% ipython --no-banner

In [1]: import numpy as np

In [2]: from numpy import linalg as LA

In [3]: np.set_printoptions(precision=3, suppress=True, linewidth=160, sign=" ")

In [4]: J = np.load("run7.npy")

In [5]: J
Out[5]: 
array([[  4,   5,   4,  16],
       [  3,   4,   5,  20],
       [  0,   0,   1,   4]])

In [6]: [round(float(x), 3) for x in LA.svd(J, compute_uv=False)[:3]]
Out[6]: [27.846, 2.15, 0.069]

In [7]: LA.matrix_rank(J, rtol=0.1)
Out[7]: np.int64(1)

In [8]: A2 = J / LA.norm(J, axis=1, keepdims=True)

In [9]: C2 = A2 @ A2.T

In [10]: round(np.degrees(np.arccos(np.clip(C2[1, 0], -1, 1))), 3)
Out[10]: np.float64(7.604)

In [11]: LA.norm(A2, axis=1)
Out[11]: array([ 1.,  1.,  1.])

In [12]: (np.abs(C2) > 0.9).astype(int)
Out[12]: 
array([[ 1,  1,  1],
       [ 1,  1,  1],
       [ 1,  1,  1]])

In [13]: np.argwhere(np.triu(np.abs(C2) > 0.95, 1))
Out[13]: 
array([[ 0,  1],
       [ 1,  2]])

In [14]: J.mean(axis=0)
Out[14]: array([  2.333,   3.   ,   3.333,  13.333])

In [15]: LA.svd(J, compute_uv=False)
Out[15]: array([ 27.846,   2.15 ,   0.069])

In [16]: LA.matrix_rank(J)
Out[16]: np.int64(3)

In [17]: np.count_nonzero(J)
Out[17]: np.int64(10)

In [18]: J.sum(axis=1)
Out[18]: array([ 29,  32,   5])

In [19]: u, r1 = J[1], J[2]

In [20]: u @ r1
Out[20]: np.int64(85)

In [21]: u @ u
Out[21]: np.int64(450)

In [22]: p = (u @ r1) / (u @ u) * u

In [23]: round((r1 - p) @ u, 3)
Out[23]: np.float64(0.0)

In [24]: LA.matrix_rank(np.outer(u, r1))
Out[24]: np.int64(1)

In [25]: r1 - p
Out[25]: array([-0.567, -0.756,  0.056,  0.222])

In [26]: A2 = np.array([[3, -3], [0, -3]])

In [27]: Z = np.kron(A2, J)

In [28]: Z
Out[28]: 
array([[ 12,  15,  12,  48, -12, -15, -12, -48],
       [  9,  12,  15,  60,  -9, -12, -15, -60],
       [  0,   0,   3,  12,   0,   0,  -3, -12],
       [  0,   0,   0,   0, -12, -15, -12, -48],
       [  0,   0,   0,   0,  -9, -12, -15, -60],
       [  0,   0,   0,   0,   0,   0,  -3, -12]])

In [29]: feats = np.load("m.npy")

In [30]: feats
Out[30]: 
array([[  4,   5,   6,   7],
       [  8,   9,  10,  11],
       [ 12,  13,  14,  15]])

In [31]: # looks like rank 2

In [32]: LA.matrix_rank(feats, rtol=0.1)
Out[32]: np.int64(1)

In [33]: np.argsort(-LA.norm(feats, axis=0).round(6), kind="stable")[:3]
Out[33]: array([ 3,  2,  1])

In [34]: rng = np.random.default_rng(996)

In [35]: A2 = feats + rng.integers(-2, 3, (3, 2)) @ rng.integers(-2, 3, (2, 4))

In [36]: A2
Out[36]: 
array([[  6,   6,   6,   5],
       [  6,  10,   8,  13],
       [ 16,  12,  17,  11]])

In [37]: A2 - feats
Out[37]: 
array([[ 2,  1,  0, -2],
       [-2,  1, -2,  2],
       [ 4, -1,  3, -4]])

In [38]: np.abs(A2 - feats).sum(axis=1)
Out[38]: array([  5,   7,  12])

In [39]: x0 = np.array([2, 0, 1, -2])

In [40]: h1 = np.maximum(A2 @ x0, 0)

In [41]: A2 * (h1 > 1e-9)[:, None]
Out[41]: 
array([[  6,   6,   6,   5],
       [  0,   0,   0,   0],
       [ 16,  12,  17,  11]])

In [42]: np.maximum(A2 @ (3 * x0), 0)
Out[42]: array([ 24,   0,  81])

In [43]: np.flatnonzero(h1 > 1e-9)
Out[43]: array([ 0,  2])

In [44]: np.maximum(A2 @ x0, 0) - np.maximum(-A2 @ x0, 0)
Out[44]: array([ 8, -6, 27])

In [45]: th = np.radians(45)

In [46]: Rm = np.eye(4)

In [47]: Rm[3, 3] = Rm[2, 2] = np.cos(th)

In [48]: Rm[3, 2], Rm[2, 3] = -np.sin(th), np.sin(th)

In [49]: Rm
Out[49]: 
array([[ 1.   ,  0.   ,  0.   ,  0.   ],
       [ 0.   ,  1.   ,  0.   ,  0.   ],
       [ 0.   ,  0.   ,  0.707,  0.707],
       [ 0.   ,  0.   , -0.707,  0.707]])

In [50]: A2 = feats @ Rm.T

In [51]: np.round(LA.det(Rm), 3), round(float(np.trace(Rm)), 3)
Out[51]: (np.float64(1.0), 3.414)

In [52]: np.round(LA.svd(feats, compute_uv=False), 3) + 0, np.round(LA.svd(A2, compute_uv=False), 3) + 0
Out[52]: (array([ 34.992,   1.252,   0.   ]), array([ 34.992,   1.252,   0.   ]))

In [53]: A = np.load("case14.npy")

In [54]: A
Out[54]: 
array([[ 0.011,  0.01 , -0.026],
       [-0.228, -0.222, -0.798],
       [-0.615, -0.598, -2.434],
       [-0.036,  0.036,  0.003],
       [-0.397, -0.304, -1.628],
       [-0.33 , -0.502, -1.614],
       [-0.47 , -0.396, -1.652],
       [-0.39 , -0.401, -1.574],
       [-0.53 , -0.577, -2.455],
       [-0.395, -0.394, -1.67 ],
       [-0.041, -0.064, -0.123],
       [-0.247, -0.412, -1.667],
       [-0.583, -0.494, -2.406],
       [-0.366, -0.326, -1.537],
       [-0.13 , -0.077, -0.044],
       [-0.295, -0.448, -1.511],
       [ 0.125, -0.043, -0.098],
       [ 0.008, -0.008, -0.003],
       [-0.017, -0.062,  0.034],
       [-0.234, -0.13 , -0.743],
       [-0.375, -0.405, -1.545],
       [-0.04 , -0.043, -0.031],
       [-0.038,  0.057, -0.111],
       [-0.621, -0.581, -2.365],
       [-0.214, -0.208, -0.815]])

In [55]: Xs = A - A.mean(axis=1)
Traceback (most recent call last):
  Cell In[55], line 1
    Xs = A - A.mean(axis=1)
ValueError: operands could not be broadcast together with shapes (25,3) (25,) 


In [56]: Xs = A - A.mean(axis=0)

In [57]: left, sig, Vt = LA.svd(Xs, full_matrices=False)

In [58]: sig ** 2 / (sig ** 2).sum()
Out[58]: array([ 0.993,  0.004,  0.002])

In [59]: np.abs(Vt[0]).argmax()
Out[59]: np.int64(2)

In [60]: np.abs(Vt[-1])
Out[60]: array([ 0.346,  0.893,  0.289])

In [61]: sig
Out[61]: array([ 4.652,  0.298,  0.232])

In [62]: (np.sign(left[:, 0]) == np.sign(left[0, 0])).astype(int)
Out[62]: array([ 1,  1,  0,  1,  0,  0,  0,  0,  0,  0,  1,  0,  0,  0,  1,  0,  1,  1,  1,  1,  0,  1,  1,  0,  1])

In [63]: round((sig ** 2).sum() ** 2 / (sig ** 4).sum(), 3)
Out[63]: np.float64(1.013)

In [64]: np.abs(left[:, 0]).argmax()
Out[64]: np.int64(2)

In [65]: left, sig, Vt = LA.svd(A)

In [66]: sig
Out[66]: array([ 7.335,  0.298,  0.237])

In [67]: A2 = left[:, :1] @ np.diag(sig[:1]) @ Vt[:1]

In [68]: LA.matrix_rank(A2)
Out[68]: np.int64(1)

In [69]: LA.matrix_rank(A, rtol=0.05)
Out[69]: np.int64(1)

In [70]: np.round(np.abs(A - A2).max(), 3)
Out[70]: np.float64(0.142)

In [71]: mat = np.cumsum(np.array([[0, 1, 0],
    ...:     [2, 1, 2],
    ...:     [3, 0, 3],
    ...:     [3, 1, 1],
    ...:     [2, 1, 1],
    ...:     [1, 1, 2],
    ...:     [1, 0, 0],
    ...:     [2, 2, 2],
    ...:     [2, 3, 3],
    ...:     [2, 1, 2]]), axis=0)

In [72]: mat
Out[72]: 
array([[  0,   1,   0],
       [  2,   2,   2],
       [  5,   2,   5],
       [  8,   3,   6],
       [ 10,   4,   7],
       [ 11,   5,   9],
       [ 12,   5,   9],
       [ 14,   7,  11],
       [ 16,  10,  14],
       [ 18,  11,  16]])

In [73]: A2 = np.c_[mat[:, :2] @ np.array([[1, 0], [-1, -2]]), np.array([0, -2, -2, 0, -1, -1, 0, -2, -2, 0])]

In [74]: A2
Out[74]: 
array([[ -1,  -2,   0],
       [  0,  -4,  -2],
       [  3,  -4,  -2],
       [  5,  -6,   0],
       [  6,  -8,  -1],
       [  6, -10,  -1],
       [  7, -10,   0],
       [  7, -14,  -2],
       [  6, -20,  -2],
       [  7, -22,   0]])

In [75]: np.round(LA.norm(A2 - mat @ LA.lstsq(mat, A2)[0], axis=0), 3) + 0
Out[75]: array([ 0.   ,  0.   ,  3.201])

In [76]: LA.matrix_rank(np.c_[mat, A2])
Out[76]: np.int64(4)

In [77]: np.round(LA.lstsq(mat, A2[:, 0])[0], 3) + 0
Out[77]: array([ 1., -1.,  0.])

In [78]: LA.norm(LA.qr(mat)[0].T @ A2, axis=0) ** 2 / ((A2 ** 2).sum(axis=0) + 1e-12)
Out[78]: array([ 1.   ,  1.   ,  0.431])

In [79]: hat = mat @ LA.solve(mat.T @ mat, mat.T)

In [80]: hat @ mat[:, 1]
Out[80]: array([  1.,   2.,   2.,   3.,   4.,   5.,   5.,   7.,  10.,  11.])

In [81]: np.allclose(hat @ hat, hat)
Out[81]: True

In [82]: np.round(LA.eigvalsh(hat), 3) + 0
Out[82]: array([ 0.,  0.,  0.,  0.,  0.,  0.,  0.,  1.,  1.,  1.])

In [83]: np.diag(hat)
Out[83]: array([ 0.186,  0.082,  0.62 ,  0.167,  0.357,  0.186,  0.276,  0.228,  0.407,  0.491])

In [84]: F = np.loadtxt("layer1.csv", delimiter=",")

In [85]: F
Out[85]: 
array([[-0.054, -1.283, -7.874],
       [-0.351, -0.859, -2.771],
       [ 1.09 , -2.845, -9.079],
       [ 1.452, -0.37 , -8.744],
       [-0.666, -1.919, -1.69 ],
       [ 1.772, -1.984, -3.538],
       [-0.562, -3.091, -7.528],
       [-1.685, -1.195, -9.946],
       [-0.557, -0.359, -3.569],
       [ 1.37 , -2.588, -3.467],
       [-0.573, -0.243, -1.688],
       [ 0.89 , -2.956, -8.173],
       [-0.8  ,  0.519, -3.764],
       [ 0.213, -1.555, -1.971],
       [ 0.818, -1.199, -4.209],
       [ 1.517,  0.044, -2.249],
       [-1.689, -2.197, -7.63 ],
       [-0.514, -1.78 , -8.22 ],
       [-0.077, -1.885, -7.917],
       [ 0.504, -0.829, -7.694],
       [-1.009, -0.989, -3.738],
       [ 1.395,  0.016, -2.904],
       [ 1.21 , -1.326, -8.712],
       [-0.104, -0.521, -7.131],
       [ 0.619, -2.573, -8.28 ],
       [ 0.253, -1.335, -1.779],
       [-0.156, -0.85 , -2.629]])

In [86]: idx = rng.permutation(3)

In [87]: A2 = F[:, idx] * rng.choice([-1, 1], 3)

In [88]: A2
Out[88]: 
array([[ 1.283, -7.874,  0.054],
       [ 0.859, -2.771,  0.351],
       [ 2.845, -9.079, -1.09 ],
       [ 0.37 , -8.744, -1.452],
       [ 1.919, -1.69 ,  0.666],
       [ 1.984, -3.538, -1.772],
       [ 3.091, -7.528,  0.562],
       [ 1.195, -9.946,  1.685],
       [ 0.359, -3.569,  0.557],
       [ 2.588, -3.467, -1.37 ],
       [ 0.243, -1.688,  0.573],
       [ 2.956, -8.173, -0.89 ],
       [-0.519, -3.764,  0.8  ],
       [ 1.555, -1.971, -0.213],
       [ 1.199, -4.209, -0.818],
       [-0.044, -2.249, -1.517],
       [ 2.197, -7.63 ,  1.689],
       [ 1.78 , -8.22 ,  0.514],
       [ 1.885, -7.917,  0.077],
       [ 0.829, -7.694, -0.504],
       [ 0.989, -3.738,  1.009],
       [-0.016, -2.904, -1.395],
       [ 1.326, -8.712, -1.21 ],
       [ 0.521, -7.131,  0.104],
       [ 2.573, -8.28 , -0.619],
       [ 1.335, -1.779, -0.253],
       [ 0.85 , -2.629,  0.156]])

In [89]: left, _, Vt = LA.svd(F.T @ A2)

In [90]: idx
Out[90]: array([ 1,  2,  0])
